% ipython --no-banner

In [1]: import numpy as np

In [2]: np.set_printoptions(precision=2, suppress=True, linewidth=200, floatmode="fixed")

In [3]: rnd = lambda a: np.round(a, 2) + 0

In [4]: rng = np.random.default_rng(803)

In [5]: M = np.triu(rng.random((8, 8)) < 0.3, 1).astype(int)

In [6]: M = M + M.T

In [7]: print(M)
[[0 0 0 0 0 1 0 0]
 [0 0 0 1 0 0 0 1]
 [0 0 0 0 1 0 0 1]
 [0 1 0 0 0 0 0 0]
 [0 0 1 0 0 0 0 0]
 [1 0 0 0 0 0 0 0]
 [0 0 0 0 0 0 0 1]
 [0 1 1 0 0 0 1 0]]

In [8]: vec = np.array([4, 2, 4, -4, 1, -3, 5, -3])

In [9]: print((M * vec).sum(axis=1))
[-3 -7 -2  2  4  4 -3 11]

In [10]: print(M @ np.eye(8)[2])
[0.00 0.00 0.00 0.00 1.00 0.00 0.00 1.00]

In [11]: print(M @ vec)
[-3 -7 -2  2  4  4 -3 11]

In [12]: B = np.array([[1, 2], [1, 3], [5, 3], [5, 5], [2, 0], [3, 4], [5, 4], [4, 3]])

In [13]: print(np.einsum("ij,ij->i", M, M))
[1 2 2 1 1 1 1 3]

In [14]: print(np.einsum("ik,kj->ij", M, B))
[[ 3  4]
 [ 9  8]
 [ 6  3]
 [ 1  3]
 [ 5  3]
 [ 1  2]
 [ 4  3]
 [11 10]]

In [15]: print(np.linalg.matrix_rank(np.vstack([M, B.T])))
8

In [16]: print(np.linalg.matrix_rank(M @ B))
2

In [17]: mat = np.load("run6.npy")

In [18]: print(mat)
[[ 0 -3 -3 -1 -3  1 -2  1 -1 -1  2]
 [ 0  0 -2  1  2  0 -2  3 -1  2  2]
 [ 0  0  0 -1 -2  3  2 -2 -3  1  1]
 [ 0  0  0  0  0  3  3 -3  2 -1  3]
 [ 0  0  0  0  0 -3 -2 -2 -2  0 -1]
 [ 0  0  0  0  0  0 -2 -3 -2 -3  2]
 [ 0  0  0  0  0  0  0  3  1  0  1]
 [ 0  0  0  0  0  0  0  0  3 -1  0]
 [ 0  0  0  0  0  0  0  0  0  3  1]
 [ 0  0  0  0  0  0  0  0  0  0 -1]
 [ 0  0  0  0  0  0  0  0  0  0  0]]

In [19]: r = np.linalg.matrix_rank(mat)

In [20]: print(r)
9

In [21]: null = np.linalg.svd(mat)[2][r:].T

In [22]: print(np.linalg.matrix_rank(mat.T @ mat), np.linalg.matrix_rank(mat @ mat.T))
9 9

In [23]: print(rnd(null @ null.T))
[[ 1.00  0.00  0.00  0.00  0.00  0.00  0.00  0.00  0.00  0.00  0.00]
 [ 0.00  0.02  0.00  0.13 -0.07  0.00  0.00  0.00  0.00  0.00  0.00]
 [ 0.00  0.00  0.00  0.00  0.00  0.00  0.00  0.00  0.00  0.00  0.00]
 [ 0.00  0.13  0.00  0.78 -0.39  0.00  0.00  0.00  0.00  0.00  0.00]
 [ 0.00 -0.07  0.00 -0.39  0.20  0.00  0.00  0.00  0.00  0.00  0.00]
 [ 0.00  0.00  0.00  0.00  0.00  0.00  0.00  0.00  0.00  0.00  0.00]
 [ 0.00  0.00  0.00  0.00  0.00  0.00  0.00  0.00  0.00  0.00  0.00]
 [ 0.00  0.00  0.00  0.00  0.00  0.00  0.00  0.00  0.00  0.00  0.00]
 [ 0.00  0.00  0.00  0.00  0.00  0.00  0.00  0.00  0.00  0.00  0.00]
 [ 0.00  0.00  0.00  0.00  0.00  0.00  0.00  0.00  0.00  0.00  0.00]
 [ 0.00  0.00  0.00  0.00  0.00  0.00  0.00  0.00  0.00  0.00  0.00]]

In [24]: print([int(np.linalg.matrix_rank(mat[:i])) for i in range(1, len(mat) + 1)])
[1, 2, 3, 4, 5, 6, 7, 8, 9, 9, 9]

In [25]: print([int(np.linalg.matrix_rank(np.delete(mat, i, axis=0))) for i in range(11)])
[8, 8, 8, 9, 9, 9, 9, 9, 9, 9, 9]

In [26]: J = np.load("w.npy")

In [27]: print(J)
[[-9  0  8  3  1]
 [ 0 -9  0  8  3]
 [ 8  0 -9  0  8]
 [ 3  8  0 -9  0]
 [ 1  3  8  0 -9]]

In [28]: ev, V = np.linalg.eig(J)

In [29]: print(rnd(ev))
[  3.83  -1.78  -8.89 -20.05 -18.11]

In [30]: print(rnd(np.sort(np.linalg.eigvals(J.T))))
[-20.05 -18.11  -8.89  -1.78   3.83]

In [31]: print(rnd(np.sort(np.linalg.eigvals(np.linalg.inv(J)))))
[-0.56 -0.11 -0.06 -0.05  0.26]

In [32]: P = np.triu(np.array([[4, 4, 5, 3, 4],
    ...:     [4, 0, 0, 2, 0],
    ...:     [0, 2, 4, 1, 3],
    ...:     [1, 3, 2, 5, 0],
    ...:     [0, 3, 3, 5, 1]]), 1) + np.eye(5)

In [33]: B = P @ J @ np.linalg.inv(P)

In [34]: print(np.linalg.matrix_rank(B))
5

In [35]: print(rnd(np.poly(B)))
[     1.00     45.00    599.00   1465.00 -11427.00 -22057.00]

In [36]: print(rnd(np.linalg.det(B)))
22057.0

In [37]: print(P @ J - J @ P)
[[ 53.00  36.00  32.00  24.00  28.00]
 [  6.00  16.00   0.00   0.00   0.00]
 [  6.00 -15.00 -16.00 -24.00 -32.00]
 [  0.00 -12.00 -15.00 -25.00 -12.00]
 [  0.00  -4.00  -5.00 -17.00 -28.00]]

In [38]: m1 = np.load("test18.npy")

In [39]: print(m1)
[[ 1  0  0  0  0  0  0  0  0  0  0]
 [ 0  1  0  0  0  0  0  0  0  0  0]
 [ 2  0  1  0  0  0  0  0  0  0  0]
 [ 0 -3  2  1  0  0  0  0  0  0  0]
 [-1 -1  2 -2  1  0  0  0  0  0  0]
 [ 3  0  0  2  0  1  0  0  0  0  0]
 [ 1 -2  1  2  3  0  1  0  0  0  0]
 [-2 -1  1  2  3 -2  1  1  0  0  0]
 [-3 -1  0  0  2  1  2  1  1  0  0]
 [ 2 -3 -1  2 -1  3  2  1 -1  1  0]
 [ 1 -3  2  3 -2 -2 -1  1  3 -3  1]]

In [40]: Uu, s, vt = np.linalg.svd(m1)

In [41]: print(np.argmax(s[:-1] / (s[1:] + 1e-6)) + 1)
10

In [42]: B = Uu[:, :10] @ np.diag(s[:10]) @ vt[:10]

In [43]: print(rnd(np.abs(m1 - B).max()))
0.0

In [44]: print(np.linalg.matrix_rank(m1, rtol=0.05))
8

In [45]: print(rnd(B))
[[ 1.00  0.00  0.00  0.00  0.00  0.00  0.00  0.00  0.00  0.00  0.00]
 [ 0.00  1.00  0.00  0.00  0.00  0.00  0.00  0.00  0.00  0.00  0.00]
 [ 2.00  0.00  1.00  0.00  0.00  0.00  0.00  0.00  0.00  0.00  0.00]
 [ 0.00 -3.00  2.00  1.00  0.00  0.00  0.00  0.00  0.00  0.00  0.00]
 [-1.00 -1.00  2.00 -2.00  1.00  0.00  0.00  0.00  0.00  0.00  0.00]
 [ 3.00  0.00  0.00  2.00  0.00  1.00  0.00  0.00  0.00  0.00  0.00]
 [ 1.00 -2.00  1.00  2.00  3.00  0.00  1.00  0.00  0.00  0.00  0.00]
 [-2.00 -1.00  1.00  2.00  3.00 -2.00  1.00  1.00  0.00  0.00  0.00]
 [-3.00 -1.00  0.00  0.00  2.00  1.00  2.00  1.00  1.00  0.00  0.00]
 [ 2.00 -3.00 -1.00  2.00 -1.00  3.00  2.00  1.00 -1.00  1.00  0.00]
 [ 1.00 -3.00  2.00  3.00 -2.00 -2.00 -1.00  1.00  3.00 -3.00  1.00]]

In [46]: print(rnd(np.linalg.norm(m1 - B, 2)), rnd(s[10]))
0.0 0.0
